% ipython --no-banner

In [1]: import numpy as np

In [2]: import numpy.linalg as la

In [3]: np.set_printoptions(precision=2, suppress=True, linewidth=200)

In [4]: arr = np.load("dump.npy")

In [5]: arr
Out[5]: 
array([[   1,   -1,    1,   -1],
       [   1,    0,    0,    0],
       [   1,    1,    1,    1],
       [   1,    2,    4,    8],
       [   1,    3,    9,   27],
       [   1,    4,   16,   64],
       [   1,    5,   25,  125],
       [   1,    6,   36,  216],
       [   1,    7,   49,  343],
       [   1,    8,   64,  512],
       [   1,    9,   81,  729],
       [   1,   10,  100, 1000],
       [   1,   11,  121, 1331]])

In [6]: # column 3 dominates

In [7]: np.argsort(-la.norm(arr, axis=0).round(6), kind="stable")[:3]
Out[7]: array([3, 2, 1])

In [8]: la.cond(arr) > 100
Out[8]: np.True_

In [9]: round(la.norm(arr, 2) / la.norm(arr), 2)
Out[9]: np.float64(1.0)

In [10]: A2 = np.array([[2, 2, 0, -1, -3],
    ...:     [-1, -3, -3, 0, -1],
    ...:     [-3, -2, 0, -1, 1],
    ...:     [1, -3, 3, -3, 2],
    ...:     [-3, -3, -2, 1, 3],
    ...:     [0, 1, -2, 1, 3],
    ...:     [2, 1, 3, -1, 1],
    ...:     [-1, 0, 0, 1, 1]])

In [11]: mat = A2.T @ A2

In [12]: mat
Out[12]: 
array([[ 29,  21,  18,  -8, -14],
       [ 21,  37,   7,   6, -16],
       [ 18,   7,  35, -16,   0],
       [ -8,   6, -16,  15,   2],
       [-14, -16,   0,   2,  35]])

In [13]: # symmetric

In [14]: proj = np.triu(np.array([[0, 1, 0, 0, 1],
    ...:     [1, 0, 2, 0, 2],
    ...:     [1, 2, 0, 0, 2],
    ...:     [1, 0, 2, 0, 1],
    ...:     [2, 1, 1, 2, 0]]), 1) + np.eye(5)

In [15]: A2 = proj @ mat @ la.inv(proj)

In [16]: A2
Out[16]: 
array([[  36.,    6.,   13.,    0.,  -69.],
       [  29.,  -10.,   97.,  -22., -127.],
       [ -10.,  -15.,   65.,  -12.,   -8.],
       [ -22.,   12.,  -40.,   17.,   98.],
       [ -14.,   -2.,    4.,    2.,   43.]])

In [17]: la.matrix_rank(A2)
Out[17]: np.int64(5)
